% ipython --no-banner

In [1]: import numpy as np

In [2]: np.set_printoptions(suppress=True, linewidth=160)

In [3]: tidy = lambda a: np.round(a, 2) + 0

In [4]: J = np.load("case17.npy")

In [5]: J
Out[5]: 
array([[ 0,  0,  1,  0,  1, -1,  1, -1,  2,  1,  0,  1,  0, -2],
       [ 0,  0,  0, -2,  0,  0, -1, -1,  0, -1,  0,  2,  1,  2],
       [-1,  0,  0, -1,  2,  0, -1,  0,  1,  1, -2, -1,  1,  2],
       [ 0,  2,  1,  0,  0, -1,  0,  0,  2,  1,  0,  0, -1, -1],
       [-1,  0, -2,  0,  0, -1, -1,  0, -1,  2, -1, -1, -1,  0],
       [ 1,  0,  0,  1,  1,  0,  1, -1,  0,  0, -1, -2,  2,  1],
       [-1,  1,  1,  0,  1, -1,  0,  0,  2,  0,  0, -2, -1,  0],
       [ 1,  1,  0,  0,  0,  1,  0,  0,  1,  2, -1,  1,  2, -1],
       [-2,  0, -1, -2,  1,  0, -2, -1,  0, -1,  1,  0, -1,  1],
       [-1,  1, -1, -1, -2,  0,  0, -2,  1,  0, -1, -1, -2, -2],
       [ 0,  0,  2,  0,  1,  1,  0,  1, -1,  1,  0,  1, -1,  0],
       [-1, -2,  1,  0,  1,  2,  2, -1,  0,  1, -1,  0,  0,  0],
       [ 0, -1, -1,  1,  1, -2,  1, -2,  1,  2,  1,  0,  0,  1],
       [ 2, -2, -2,  1,  0, -1,  0,  1, -1,  2,  0,  0, -1,  0]])

In [6]: def softmax(z):
   ...:     e = np.exp(z - z.max(axis=-1, keepdims=True))
   ...:     return e / e.sum(axis=-1, keepdims=True)
   ...: 

In [7]: tidy(softmax(10 * J[1]))
Out[7]: array([0. , 0. , 0. , 0. , 0. , 0. , 0. , 0. , 0. , 0. , 0. , 0.5, 0. , 0.5])

In [8]: tidy(softmax(J[1] + 2))
Out[8]: array([0.04, 0.04, 0.04, 0.01, 0.04, 0.04, 0.01, 0.01, 0.04, 0.01, 0.04, 0.29, 0.11, 0.29])

In [9]: att = J @ J.T / np.sqrt(14)

In [10]: softmax(att).round(6).argmax(axis=1)
Out[10]: array([ 0,  1,  2,  3,  4,  5,  6,  7,  8,  9, 10, 11, 12, 13])

In [11]: tidy(softmax(att)[1] @ J)
Out[11]: array([-0.28,  0.  , -0.11, -1.82,  0.23,  0.  , -1.03, -0.93,  0.07, -0.78,  0.01,  1.51,  0.71,  1.74])

In [12]: x = np.array([-6, 1, -9, -6, 3, 9, -4, -2, -5, -2, 5, 0, 0, 1])

In [13]: rhs = J @ x

In [14]: coef, lr = np.zeros(14), 1 / np.linalg.norm(J, 2) ** 2

In [15]: for i in range(8):
    ...:     coef -= lr * J.T @ (J @ coef - rhs)
    ...:     if i % 2 == 0: print(i, round(np.linalg.norm(J @ coef - rhs), 2))
    ...: 
0 23.69
2 15.17
4 12.49
6 10.83

In [16]: tidy(np.linalg.cond(J))
Out[16]: np.float64(30.23)

In [17]: m1 = np.load("block14.npy")

In [18]: m1
Out[18]: 
array([[0, 0, 1, 0, 0],
       [0, 0, 1, 0, 1],
       [1, 1, 0, 1, 1],
       [0, 0, 1, 0, 1],
       [0, 1, 1, 1, 0]])

In [19]: tidy(np.linalg.norm(m1[0] - m1[1]))
Out[19]: np.float64(1.0)

In [20]: tidy(np.linalg.norm(m1, 2))
Out[20]: np.float64(2.69)

In [21]: tidy(np.linalg.norm(m1, "nuc"))
Out[21]: np.float64(6.04)

In [22]: tidy(np.linalg.norm(m1, axis=1))
Out[22]: array([1.  , 1.41, 2.  , 1.41, 1.73])

In [23]: tidy(np.linalg.norm(m1[0], 1)), tidy(np.linalg.norm(m1[0], np.inf))
Out[23]: (np.float64(1.0), np.float64(1.0))

In [24]: tidy(np.linalg.norm(m1, 1)), tidy(np.linalg.norm(m1, np.inf))
Out[24]: (np.float64(4.0), np.float64(4.0))

In [25]: x = np.array([0, 4, -6, 3, 2, -1, 4, -7, -4, -8, -3, 6, -3, -2])

In [26]: tidy(np.linalg.svd(J, compute_uv=False))
Out[26]: array([6.47, 6.47, 5.89, 5.89, 4.34, 4.34, 4.11, 4.11, 1.78, 1.78, 1.21, 1.21, 0.21, 0.21])

In [27]: tidy(np.linalg.eigvals(J).real)
Out[27]: array([0., 0., 0., 0., 0., 0., 0., 0., 0., 0., 0., 0., 0., 0.])

In [28]: Q = np.linalg.solve(np.eye(14) - J, np.eye(14) + J)

In [29]: tidy(np.linalg.det(Q))
Out[29]: np.float64(1.0)

In [30]: out = np.array([[-7, 8, 9, 0, 0, -7, -2, 9, 9, 8],
    ...:     [4, -7, 8, 0, 0, 9, 3, 7, 5, 8],
    ...:     [8, 4, 3, -2, -2, -8, 8, 3, -1, 5],
    ...:     [8, -4, -2, 2, -9, -7, 2, 2, 7, 5],
    ...:     [-1, 0, -3, 8, 6, -4, -9, -9, 7, -2],
    ...:     [-4, -5, -6, 3, -2, -7, 5, 5, 8, 9],
    ...:     [2, 2, 2, 7, 2, 0, -1, 0, -5, -2],
    ...:     [8, 5, 4, 5, -4, -2, -1, -1, -9, -4],
    ...:     [-8, 8, 4, 2, 1, -5, -6, -1, -8, 1],
    ...:     [-7, 7, 0, -6, -8, -4, 0, -9, -9, -3]])

In [31]: out[-1] = out[0]

In [32]: X = out + 0.3 * np.eye(10)

In [33]: X
Out[33]: 
array([[-6.7,  8. ,  9. ,  0. ,  0. , -7. , -2. ,  9. ,  9. ,  8. ],
       [ 4. , -6.7,  8. ,  0. ,  0. ,  9. ,  3. ,  7. ,  5. ,  8. ],
       [ 8. ,  4. ,  3.3, -2. , -2. , -8. ,  8. ,  3. , -1. ,  5. ],
       [ 8. , -4. , -2. ,  2.3, -9. , -7. ,  2. ,  2. ,  7. ,  5. ],
       [-1. ,  0. , -3. ,  8. ,  6.3, -4. , -9. , -9. ,  7. , -2. ],
       [-4. , -5. , -6. ,  3. , -2. , -6.7,  5. ,  5. ,  8. ,  9. ],
       [ 2. ,  2. ,  2. ,  7. ,  2. ,  0. , -0.7,  0. , -5. , -2. ],
       [ 8. ,  5. ,  4. ,  5. , -4. , -2. , -1. , -0.7, -9. , -4. ],
       [-8. ,  8. ,  4. ,  2. ,  1. , -5. , -6. , -1. , -7.7,  1. ],
       [-7. ,  8. ,  9. ,  0. ,  0. , -7. , -2. ,  9. ,  9. ,  8.3]])

In [34]: rng = np.random.default_rng(963800)

In [35]: lab = rng.permutation(10)

In [36]: lab
Out[36]: array([0, 3, 5, 1, 7, 2, 4, 8, 6, 9])

In [37]: out = X[lab][:, lab]

In [38]: out
Out[38]: 
array([[-6.7,  0. , -7. ,  8. ,  9. ,  9. ,  0. ,  9. , -2. ,  8. ],
       [ 8. ,  2.3, -7. , -4. ,  2. , -2. , -9. ,  7. ,  2. ,  5. ],
       [-4. ,  3. , -6.7, -5. ,  5. , -6. , -2. ,  8. ,  5. ,  9. ],
       [ 4. ,  0. ,  9. , -6.7,  7. ,  8. ,  0. ,  5. ,  3. ,  8. ],
       [ 8. ,  5. , -2. ,  5. , -0.7,  4. , -4. , -9. , -1. , -4. ],
       [ 8. , -2. , -8. ,  4. ,  3. ,  3.3, -2. , -1. ,  8. ,  5. ],
       [-1. ,  8. , -4. ,  0. , -9. , -3. ,  6.3,  7. , -9. , -2. ],
       [-8. ,  2. , -5. ,  8. , -1. ,  4. ,  1. , -7.7, -6. ,  1. ],
       [ 2. ,  7. ,  0. ,  2. ,  0. ,  2. ,  2. , -5. , -0.7, -2. ],
       [-7. ,  0. , -7. ,  8. ,  9. ,  9. ,  0. ,  9. , -2. ,  8.3]])

In [39]: tidy(np.sort(np.abs(np.linalg.eigvals(out))))
Out[39]: array([ 0.28,  0.3 ,  4.58,  8.1 ,  9.24, 10.99, 10.99, 19.28, 19.28, 23.26])

In [40]: np.trace(out)
Out[40]: np.float64(-9.0)
